$ python3 -q
>>> import numpy as np
>>> np.set_printoptions(precision=2, suppress=True, linewidth=120)
>>> def rd(a):
...     return np.round(a, 2) + 0
... 
>>> K = np.load("data.npy")
>>> print(K)
[[ 0.02 -0.15 -0.13]
 [ 0.47 -0.59  4.11]
 [ 0.53 -0.62  4.17]
 [-0.71  0.46 -4.14]
 [ 0.49 -0.46  4.12]
 [-0.03  0.01 -0.04]
 [ 0.37 -0.76  4.22]
 [-0.28  0.24 -2.03]
 [-0.37  0.63 -4.33]
 [-0.34  0.32 -2.07]
 [ 0.64 -0.64  4.33]
 [-0.58  0.42 -4.18]
 [-0.57  0.74 -4.27]]
>>> # column 2 is much longer than the rest
>>> basis = K[[8, 3]].astype(float)
>>> for _ in range(7):
...     z = np.linalg.norm(K[:, None] - basis, axis=-1).argmin(axis=1)
...     basis = np.array([K[z == j].mean(axis=0) for j in range(2)])
... 
>>> print(z)
[1 1 1 0 1 1 1 0 0 0 1 0 0]
>>> print(np.abs(basis[1] - basis[0]).argmax())
2
>>> print(rd(basis))
[[-0.47  0.47 -3.5 ]
 [ 0.36 -0.46  2.97]]
>>> A = np.load("layer3.npy")
>>> print(A)
[[ 0. -4. -4. -2.]
 [-4.  0.  0.  0.]
 [-4.  0.  0.  0.]
 [-2.  0.  0.  0.]]
>>> # column 2 repeats column 1
>>> Ac = K - K.mean(axis=1)
Traceback (most recent call last):
  File "<python-input-14>", line 1, in <module>
    Ac = K - K.mean(axis=1)
         ~~^~~~~~~~~~~~~~~~
ValueError: operands could not be broadcast together with shapes (13,3) (13,) 
>>> Ac = K - K.mean(axis=0)
>>> U, sig, Vh = np.linalg.svd(Ac, full_matrices=False)
>>> print(rd(Vh[0] * np.sign(Vh[0, np.abs(Vh[0]).argmax()])))
[ 0.12 -0.14  0.98]
>>> print(rd(np.abs(Vh[-1])))
[0.76 0.62 0.18]
>>> print(rd(sig ** 2 / (sig ** 2).sum()))
[1. 0. 0.]
>>> print(np.abs(U[:, 0]).argmax())
10
>>> print(np.abs(Vh[0]).argmax())
2
>>> print(np.searchsorted(np.cumsum(sig ** 2) / (sig ** 2).sum(), 0.9) + 1)
1
>>> vals, vecs = np.linalg.eigh(A)
>>> print(rd(vecs.T @ A @ vecs))
[[-6.  0.  0.  0.]
 [ 0.  0.  0.  0.]
 [ 0.  0.  0.  0.]
 [ 0.  0.  0.  6.]]
>>> print(vals.sum(), np.trace(A))
0.0 0.0
>>> U, sig, Vh = np.linalg.svd(A)
>>> vecs = Vh[:(sig > 1e-8).sum()]
>>> rng = np.random.default_rng(5046)
>>> vec = A[1] + -3 * A[0] + rng.integers(2) * np.eye(4)[0]
>>> print(vec)
[-4. 12. 12.  6.]
>>> print(np.allclose(vecs.T @ vecs @ vec, vec))
True
>>> m1 = np.array([[3, 0, 0, 0], [0, 0, 0, 0], [0, 0, 1, 0], [0, 0, 0, 2]])
>>> # 4 groups of indices that never mix
>>> other = np.array([[2, 0, 2], [1, 2, 0]])
>>> basis = np.kron(other, m1)
>>> print(np.linalg.matrix_rank(basis))
6
>>> M = np.array([[-1.9, 0.0, -2.0, -2.0],
...     [2.0, 0.1, 2.0, 1.0],
...     [1.0, 1.0, 2.1, -3.0],
...     [-2.0, 0.0, -2.0, -1.9]])
>>> vec = np.array([3, 2, 0, 0])
>>> y = M @ vec
>>> beta, lr = np.zeros(4), 1 / np.linalg.norm(M, 2) ** 2
>>> for i in range(6):
...     beta -= lr * M.T @ (M @ beta - y)
...     if i % 1 == 0: print(i, round(np.linalg.norm(M @ beta - y), 2))
... 
0 1.94
1 1.02
2 0.57
3 0.36
4 0.29
5 0.26
>>> print(rd(np.linalg.cond(M)))
427.19
>>> print(rd(beta))
[1.33 0.29 1.64 0.03]
>>> T = np.stack([M, -2 * M, M[::-1]])
>>> print(np.linalg.matrix_rank(T.reshape(3, -1)))
2
>>> print(np.linalg.matrix_rank(T))
[4 4 4]
>>> print(np.einsum("bij,cij->bc", T, T))
[[ 47.64 -95.28  29.8 ]
 [-95.28 190.56 -59.6 ]
 [ 29.8  -59.6   47.64]]
>>> print(T.shape)
(3, 4, 4)
>>> print(rd(np.linalg.norm(T, axis=(1, 2))))
[ 6.9 13.8  6.9]
>>> print(rd(T.sum(axis=0)))
[[-0.1  0.   0.   0.1]
 [-1.   0.9  0.1 -4. ]
 [ 1.  -0.9 -0.1  4. ]
 [ 0.1  0.   0.  -0.1]]
>>> vec = np.array([-2, 2, -1, 0])
>>> y = M @ vec
>>> print(rd(y))
[ 5.8 -5.8 -2.1  6. ]
>>> print(rd(np.linalg.solve(M, y + M[:, 2])))
[-2.  2.  0.  0.]
>>> print(rd(np.linalg.solve(M, -2 * y)))
[ 4. -4.  2.  0.]
>>> print(rd(np.linalg.solve(M, M[:, 0])))
[1. 0. 0. 0.]
>>> other = np.array([[0, -3], [2, -1], [2, 1], [2, -3]])
>>> print(np.linalg.matrix_rank(np.vstack([M, other.T])))
4
>>> print(np.linalg.matrix_rank(M @ other))
2
>>> other @ M
Traceback (most recent call last):
  File "<python-input-60>", line 1, in <module>
    other @ M
    ~~~~~~^~~
ValueError: matmul: Input operand 1 has a mismatch in its core dimension 0, with gufunc signature (n?,k),(k,m?)->(n?,m?) (size 4 is different from 2)
>>> print(rd(M @ other))
[[-8.   9.7]
 [ 6.2 -7.1]
 [ 0.2  7.1]
 [-7.8  9.7]]
>>> print(rd(np.einsum("ik,kj->ij", M, other)))
[[-8.   9.7]
 [ 6.2 -7.1]
 [ 0.2  7.1]
 [-7.8  9.7]]
>>> print(np.vstack([M, other.T]).shape)
(6, 4)
>>> print(np.einsum("ij,ij->i", M, M))
[11.61  9.01 15.41 11.61]
>>> X = np.array([[1, 0, 0], [2, 1, 0], [-2, 0, 1]])
>>> print(np.count_nonzero(X))
5
>>> print(X.sum(axis=0))
[1 1 1]
>>> print(rd(X.mean(axis=0)))
[0.33 0.33 0.33]
>>> print(np.linalg.matrix_power(X - np.diag(np.diag(X)), 3))
[[0 0 0]
 [0 0 0]
 [0 0 0]]
>>> print(X @ X)
[[ 1  0  0]
 [ 4  1  0]
 [-4  0  1]]
>>> print([int(np.linalg.matrix_rank(np.linalg.matrix_power(X, p))) for p in range(1, 4)])
[3, 3, 3]
>>> W = np.array([[0, -2, 2, -2, -2, -3], [1, 0, 3, -3, -2, 3], [2, 0, 2, -3, -2, 3]])
>>> beta = np.array([2, 2, 2, 2, 0, 2])
>>> hid = np.maximum(X @ W + beta, 0)
>>> print((hid > 0).astype(int))
[[1 0 1 0 0 0]
 [1 0 1 0 0 0]
 [1 1 0 1 1 1]]
>>> basis = np.array([[2, 1], [1, -2], [-1, 1], [2, -2], [-1, -3], [0, 0]])
>>> print(hid @ basis)
[[  0   6]
 [ -3  12]
 [ 18 -20]]
>>> print((hid @ basis).round(6).argmax(axis=1))
[1 1 0]
>>> print(W @ basis)
[[-6 16]
 [-5 16]
 [-2 16]]
>>> proj = np.triu(np.array([[3, 2, 5], [2, 3, 1], [5, 2, 1]]), 1) + np.eye(3)
>>> other = proj @ X @ np.linalg.inv(proj)
>>> print(proj @ X - X @ proj)
[[ -6.   0.   0.]
 [ -2.  -4. -10.]
 [  0.   4.  10.]]
>>> vec = np.array([0, 3, -2])
>>> y = X @ vec
>>> beta, lr = np.zeros(3), 1 / np.linalg.norm(X, 2) ** 2
>>> for i in range(200):
...     beta -= lr * X.T @ (X @ beta - y)
...     if i % 50 == 0: print(i, round(np.linalg.norm(X @ beta - y), 2))
... 
0 1.24
50 0.63
100 0.38
150 0.23
>>> print(rd(np.linalg.cond(X)))
9.9
>>> W0 = np.eye(4, dtype=int)[rng.permutation(4)]
>>> print(W0)
[[1 0 0 0]
 [0 0 1 0]
 [0 0 0 1]
 [0 1 0 0]]
>>> print(np.count_nonzero(W0))
4
>>> print(W0 - W0[0])
[[ 0  0  0  0]
 [-1  0  1  0]
 [-1  0  0  1]
 [-1  1  0  0]]
>>> print(np.unravel_index(np.abs(W0).argmax(), W0.shape))
(np.int64(0), np.int64(0))
>>> print(W0.sum(axis=0))
[1 1 1 1]
>>> print(W0.shape)
(4, 4)
>>> print(np.abs(W0).max())
1
>>> print(rd(np.linalg.svd(W0, compute_uv=False)))
[1. 1. 1. 1.]
>>> z = rng.permutation(4)
>>> print(z)
[1 3 2 0]
>>> other = W0[z][:, z]
>>> print(np.allclose(other, W0))
False
>>> print(np.trace(other))
1
>>> print(rd(np.sort(np.abs(np.linalg.eigvals(other)))))
[1. 1. 1. 1.]
>>> print(rd(np.linalg.det(other)), rd(np.linalg.det(W0[z])))
1.0 1.0
>>> print(other)
[[0 0 1 0]
 [1 0 0 0]
 [0 1 0 0]
 [0 0 0 1]]
>>> print(rd(np.linalg.norm(W0, axis=0)))
[1. 1. 1. 1.]
>>> print(rd(np.linalg.pinv(W0)))
[[1. 0. 0. 0.]
 [0. 0. 0. 1.]
 [0. 1. 0. 0.]
 [0. 0. 1. 0.]]
>>> print(np.flatnonzero(np.linalg.matrix_power((W0 != 0) + (W0.T != 0) + np.eye(4), 4)[1]))
[1 2 3]
>>> print(rd(np.linalg.det(W0)))
1.0
>>> print((np.linalg.matrix_power((W0 != 0) + (W0.T != 0) + np.eye(4), 4) > 0).astype(int))
[[1 0 0 0]
 [0 1 1 1]
 [0 1 1 1]
 [0 1 1 1]]
>>> print((W0 != 0).astype(int))
[[1 0 0 0]
 [0 0 1 0]
 [0 0 0 1]
 [0 1 0 0]]
>>> print(W0 @ W0)
[[1 0 0 0]
 [0 0 0 1]
 [0 1 0 0]
 [0 0 1 0]]
>>> E = np.load("x.npy")
>>> print(E)
[[73 68 27]
 [68 65 25]
 [27 25 10]]
>>> U, sig, Vh = np.linalg.svd(E)
>>> vecs = Vh[:(sig > 1e-8).sum()]
>>> vec = E[2] + 2 * E[1] + rng.integers(2) * np.eye(3)[2]
>>> print(vec)
[163. 155.  60.]
>>> print(np.linalg.matrix_rank(np.vstack([E, vec])))
2
>>> print(rd(np.diag(vecs.T @ vecs)))
[0.83 0.99 0.18]
>>> print(rd(vecs.T @ vecs))
[[ 0.83  0.03  0.37]
 [ 0.03  0.99 -0.07]
 [ 0.37 -0.07  0.18]]
>>> U, sig, Vh = np.linalg.svd(E)
>>> print(rd(sig))
[147.   1.   0.]
>>> other = U[:, :2] @ np.diag(sig[:2]) @ Vh[:2]
>>> print(rd(np.abs(E - other).max()))
0.0
>>> print(np.unique(E.round(6), axis=0).shape)
(3, 3)
>>> print(np.abs(np.diag(np.linalg.qr(E)[1])) > 1e-9)
[ True  True False]
>>> proj = np.triu(np.array([[-2, -3, -1], [0, 1, -1], [1, -3, 1]]), 1) + np.eye(3)
>>> other = proj @ E @ np.linalg.inv(proj)
>>> print(other)
[[-158. -626. -842.]
 [  41.  163.  219.]
 [  27.  106.  143.]]
>>> print(np.linalg.matrix_rank(other))
2
>>> print(np.trace(other), np.trace(E))
148.0 148
>>> print(proj @ E - E @ proj)
[[-231.   -1.   56.]
 [ -27.  179.  123.]
 [   0.   81.   52.]]
